% python3 -q
>>> import numpy as np
>>> np.set_printoptions(precision=3, suppress=True, linewidth=140)
>>> rd = lambda a: np.round(a, 3) + 0
>>> arr = np.loadtxt("sample9.csv", delimiter=",")
>>> print(arr)
[[ 2.3 -1.  -2.  -3.  -3.  -1.   0.   3.  -2. ]
 [ 2.  -0.7 -1.  -1.  -3.   2.  -2.  -2.   0. ]
 [ 0.  -2.   0.3 -1.  -1.   1.   2.   1.   2. ]
 [ 2.   1.   0.   3.3 -2.   3.  -1.  -1.   1. ]
 [ 0.  -2.  -2.  -3.   3.3  1.  -2.  -2.  -3. ]
 [ 0.   0.   2.   0.  -2.   1.3  3.  -3.   3. ]
 [ 1.   2.   3.   1.   1.  -2.   1.3  3.  -1. ]
 [-1.  -1.   2.  -1.   0.   0.   3.  -1.7  1. ]
 [ 2.  -1.  -2.  -3.  -3.  -1.   0.   3.  -1.7]]
>>> vec = np.array([9, -4, -3, -2, -7, -5, 4, -1, 0])
>>> y = arr @ vec
>>> print(rd(y))
[ 59.7  30.8  18.1   3.4 -14.1  16.5  -4.8   4.7  57. ]
>>> print(rd(np.linalg.solve(arr, arr[:, 1])))
[0. 1. 0. 0. 0. 0. 0. 0. 0.]
>>> f = np.array([-2, -3, -9, 3, -5, -4, -9, 1, 6])
>>> Y = arr + np.outer(f, np.eye(9)[6])
>>> print(np.linalg.matrix_rank(Y - arr))
1
>>> print(np.linalg.matrix_rank(np.linalg.inv(Y) - np.linalg.inv(arr), tol=1e-8))
1
>>> print(Y)
[[ 2.3 -1.  -2.  -3.  -3.  -1.  -2.   3.  -2. ]
 [ 2.  -0.7 -1.  -1.  -3.   2.  -5.  -2.   0. ]
 [ 0.  -2.   0.3 -1.  -1.   1.  -7.   1.   2. ]
 [ 2.   1.   0.   3.3 -2.   3.   2.  -1.   1. ]
 [ 0.  -2.  -2.  -3.   3.3  1.  -7.  -2.  -3. ]
 [ 0.   0.   2.   0.  -2.   1.3 -1.  -3.   3. ]
 [ 1.   2.   3.   1.   1.  -2.  -7.7  3.  -1. ]
 [-1.  -1.   2.  -1.   0.   0.   4.  -1.7  1. ]
 [ 2.  -1.  -2.  -3.  -3.  -1.   6.   3.  -1.7]]
>>> print(np.allclose(arr, arr.T))
False
>>> print(rd(np.abs(np.linalg.eigvals(arr)).max()))
5.96
>>> print(np.allclose(arr @ arr.T, arr.T @ arr))
False
>>> np.linalg.determinant(arr)
Traceback (most recent call last):
  File "<python-input-17>", line 1, in <module>
    np.linalg.determinant(arr)
    ^^^^^^^^^^^^^^^^^^^^^
AttributeError: module 'numpy.linalg' has no attribute 'determinant'
>>> arr.inv()
Traceback (most recent call last):
  File "<python-input-18>", line 1, in <module>
    arr.inv()
    ^^^^^^^
AttributeError: 'numpy.ndarray' object has no attribute 'inv'
>>> print(rd(np.linalg.det(arr)))
1603.808
>>> print((arr + arr.T) / 2)
[[ 2.3  0.5 -1.  -0.5 -1.5 -0.5  0.5  1.   0. ]
 [ 0.5 -0.7 -1.5  0.  -2.5  1.   0.  -1.5 -0.5]
 [-1.  -1.5  0.3 -0.5 -1.5  1.5  2.5  1.5  0. ]
 [-0.5  0.  -0.5  3.3 -2.5  1.5  0.  -1.  -1. ]
 [-1.5 -2.5 -1.5 -2.5  3.3 -0.5 -0.5 -1.  -3. ]
 [-0.5  1.   1.5  1.5 -0.5  1.3  0.5 -1.5  1. ]
 [ 0.5  0.   2.5  0.  -0.5  0.5  1.3  3.  -0.5]
 [ 1.  -1.5  1.5 -1.  -1.  -1.5  3.  -1.7  2. ]
 [ 0.  -0.5  0.  -1.  -3.   1.  -0.5  2.  -1.7]]
